$ ipython --no-banner

In [1]: import numpy as np

In [2]: from numpy import linalg as LA

In [3]: np.set_printoptions(precision=3, suppress=True, linewidth=140)

In [4]: J = np.array([[1, -3, 1, -1], [-4, -4, 0, -4], [4, -1, -2, 5], [-3, -4, 2, 4]])

In [5]: J[-1] = J[0] + -3 * J[1]

In [6]: J
Out[6]: 
array([[ 1, -3,  1, -1],
       [-4, -4,  0, -4],
       [ 4, -1, -2,  5],
       [13,  9,  1, 11]])

In [7]: LA.norm(J, axis=0)
Out[7]: array([14.213, 10.344,  2.449, 12.767])

In [8]: round(float(LA.norm(J[0], 1)), 3), round(float(LA.norm(J[0], np.inf)), 3)
Out[8]: (6.0, 3.0)

In [9]: LA.norm(J, axis=1)
Out[9]: array([ 3.464,  6.928,  6.782, 19.287])

In [10]: LA.cond(J) > 100
Out[10]: np.True_

In [11]: arr = np.array([[1.0, 0.5, 0.25], [0.5, 1.0, 0.5], [0.25, 0.5, 1.0]])

In [12]: B = J / LA.norm(J, axis=1, keepdims=True)

In [13]: cov = B @ B.T

In [14]: round(np.degrees(np.arccos(np.clip(cov[2, 1], -1, 1))), 3)
Out[14]: np.float64(132.922)

In [15]: np.argwhere(np.triu(np.abs(cov) > 0.95, 1))
Out[15]: array([[1, 3]])

In [16]: cov[2].round(3) + 0
Out[16]: array([ 0.   , -0.681,  1.   ,  0.734])

In [17]: cov.round(3) + 0
Out[17]: 
array([[ 1.   ,  0.5  ,  0.   , -0.359],
       [ 0.5  ,  1.   , -0.681, -0.988],
       [ 0.   , -0.681,  1.   ,  0.734],
       [-0.359, -0.988,  0.734,  1.   ]])

In [18]: ang = np.radians(90)

In [19]: r_ = np.eye(4)

In [20]: r_[0, 0] = r_[3, 3] = np.cos(ang)

In [21]: r_[0, 3], r_[3, 0] = -np.sin(ang), np.sin(ang)

In [22]: r_.round(3) + 0
Out[22]: 
array([[ 0.,  0.,  0., -1.],
       [ 0.,  1.,  0.,  0.],
       [ 0.,  0.,  1.,  0.],
       [ 1.,  0.,  0.,  0.]])

In [23]: B = J @ r_.T

In [24]: np.allclose(J @ J.T, B @ B.T)
Out[24]: True

In [25]: np.round(LA.svd(J, compute_uv=False), 3) + 0, np.round(LA.svd(B, compute_uv=False), 3) + 0
Out[25]: 
(array([21.123,  4.903,  2.789,  0.   ]),
 array([21.123,  4.903,  2.789,  0.   ]))

In [26]: np.abs(B - J).max(axis=0)
Out[26]: array([24.,  0.,  0.,  2.])

In [27]: arr @ arr
Out[27]: 
array([[1.312, 1.125, 0.75 ],
       [1.125, 1.5  , 1.125],
       [0.75 , 1.125, 1.312]])

In [28]: np.round(np.abs(LA.eigvals(arr)).max(), 3)
Out[28]: np.float64(1.843)

In [29]: np.allclose(arr @ arr.T, arr.T @ arr)
Out[29]: True

In [30]: (arr + arr.T) / 2
Out[30]: 
array([[1.  , 0.5 , 0.25],
       [0.5 , 1.  , 0.5 ],
       [0.25, 0.5 , 1.  ]])

In [31]: np.round(LA.det(arr), 3)
Out[31]: np.float64(0.562)

In [32]: np.trace(arr)
Out[32]: np.float64(3.0)

In [33]: W0 = np.loadtxt("block7.csv", delimiter=",")

In [34]: W0
Out[34]: 
array([[0., 1., 1., 0., 0.],
       [1., 0., 1., 1., 0.],
       [1., 1., 0., 1., 1.],
       [0., 1., 1., 0., 1.],
       [0., 0., 1., 1., 0.]])

In [35]: f = np.array([3, 0, 3, 2, 3])

In [36]: B = W0 + np.outer(f, np.eye(5)[2])

In [37]: LA.matrix_rank(B - W0)
Out[37]: np.int64(1)

In [38]: round(LA.det(B) / LA.det(W0), 3), round(1 + LA.solve(W0, f)[2], 3)
Out[38]: (np.float64(0.5), np.float64(0.5))

In [39]: np.trace(W0 @ W0 @ W0) // 6
Out[39]: np.float64(3.0)

In [40]: low = np.diag(W0.sum(axis=1)) - W0

In [41]: LA.matrix_rank(low)
Out[41]: np.int64(4)

In [42]: low @ np.ones(5)
Out[42]: array([0., 0., 0., 0., 0.])

In [43]: np.round(LA.eigvalsh(low), 3) + 0
Out[43]: array([0.   , 1.586, 3.   , 4.414, 5.   ])

In [44]: (LA.eigvalsh(low) < 1e-8).sum()
Out[44]: np.int64(1)

In [45]: q, r_ = LA.qr(W0)

In [46]: np.round(np.trace(q @ q.T), 3)
Out[46]: np.float64(5.0)

In [47]: q.shape, r_.shape
Out[47]: ((5, 5), (5, 5))

In [48]: q.round(3) + 0
Out[48]: 
array([[ 0.   ,  0.632,  0.248, -0.196, -0.707],
       [-0.707, -0.316,  0.496, -0.392,  0.   ],
       [-0.707,  0.316, -0.496,  0.392,  0.   ],
       [ 0.   ,  0.632,  0.248, -0.196,  0.707],
       [ 0.   ,  0.   ,  0.62 ,  0.784,  0.   ]])

In [49]: m1 = np.loadtxt("dump.csv", delimiter=",")

In [50]: m1
Out[50]: 
array([[1.   , 0.2  , 0.04 , 0.008, 0.002],
       [0.2  , 1.   , 0.2  , 0.04 , 0.008],
       [0.04 , 0.2  , 1.   , 0.2  , 0.04 ],
       [0.008, 0.04 , 0.2  , 1.   , 0.2  ],
       [0.002, 0.008, 0.04 , 0.2  , 1.   ]])

In [51]: x0 = np.ones(5)

In [52]: for _ in range(5):
    ...:     x0 = m1 @ x0
    ...:     x0 /= LA.norm(x0)
    ...:     print(round(x0 @ m1 @ x0, 3))
    ...: 
1.388
1.394
1.397
1.398
1.398

In [53]: x0
Out[53]: array([0.334, 0.492, 0.541, 0.492, 0.334])

In [54]: ang = np.radians(180)

In [55]: r_ = np.eye(5)

In [56]: r_[4, 4] = r_[3, 3] = np.cos(ang)

In [57]: r_[4, 3], r_[3, 4] = -np.sin(ang), np.sin(ang)

In [58]: r_.round(3) + 0
Out[58]: 
array([[ 1.,  0.,  0.,  0.,  0.],
       [ 0.,  1.,  0.,  0.,  0.],
       [ 0.,  0.,  1.,  0.,  0.],
       [ 0.,  0.,  0., -1.,  0.],
       [ 0.,  0.,  0.,  0., -1.]])

In [59]: B = m1 @ r_.T

In [60]: B
Out[60]: 
array([[ 1.   ,  0.2  ,  0.04 , -0.008, -0.002],
       [ 0.2  ,  1.   ,  0.2  , -0.04 , -0.008],
       [ 0.04 ,  0.2  ,  1.   , -0.2  , -0.04 ],
       [ 0.008,  0.04 ,  0.2  , -1.   , -0.2  ],
       [ 0.002,  0.008,  0.04 , -0.2  , -1.   ]])

In [61]: np.abs(B - m1).max(axis=0)
Out[61]: array([0., 0., 0., 2., 2.])

In [62]: np.allclose(LA.norm(m1, axis=1), LA.norm(B, axis=1))
Out[62]: True

In [63]: evals, V = LA.eigh(m1)

In [64]: LA.eigvalsh(m1 @ m1)
Out[64]: array([0.484, 0.618, 0.898, 1.373, 1.957])

In [65]: np.unique(evals.round(6) + 0, return_counts=True)[1]
Out[65]: array([1, 1, 1, 1, 1])

In [66]: V @ np.diag(evals) @ V.T
Out[66]: 
array([[1.   , 0.2  , 0.04 , 0.008, 0.002],
       [0.2  , 1.   , 0.2  , 0.04 , 0.008],
       [0.04 , 0.2  , 1.   , 0.2  , 0.04 ],
       [0.008, 0.04 , 0.2  , 1.   , 0.2  ],
       [0.002, 0.008, 0.04 , 0.2  , 1.   ]])

In [67]: LA.svd(m1, compute_uv=False)
Out[67]: array([1.399, 1.172, 0.948, 0.786, 0.696])

In [68]: np.round(V.T @ m1 @ V, 3) + 0
Out[68]: 
array([[0.696, 0.   , 0.   , 0.   , 0.   ],
       [0.   , 0.786, 0.   , 0.   , 0.   ],
       [0.   , 0.   , 0.948, 0.   , 0.   ],
       [0.   , 0.   , 0.   , 1.172, 0.   ],
       [0.   , 0.   , 0.   , 0.   , 1.399]])

In [69]: np.abs(V[:, -1])
Out[69]: array([0.315, 0.494, 0.559, 0.494, 0.315])

In [70]: evals
Out[70]: array([0.696, 0.786, 0.948, 1.172, 1.399])
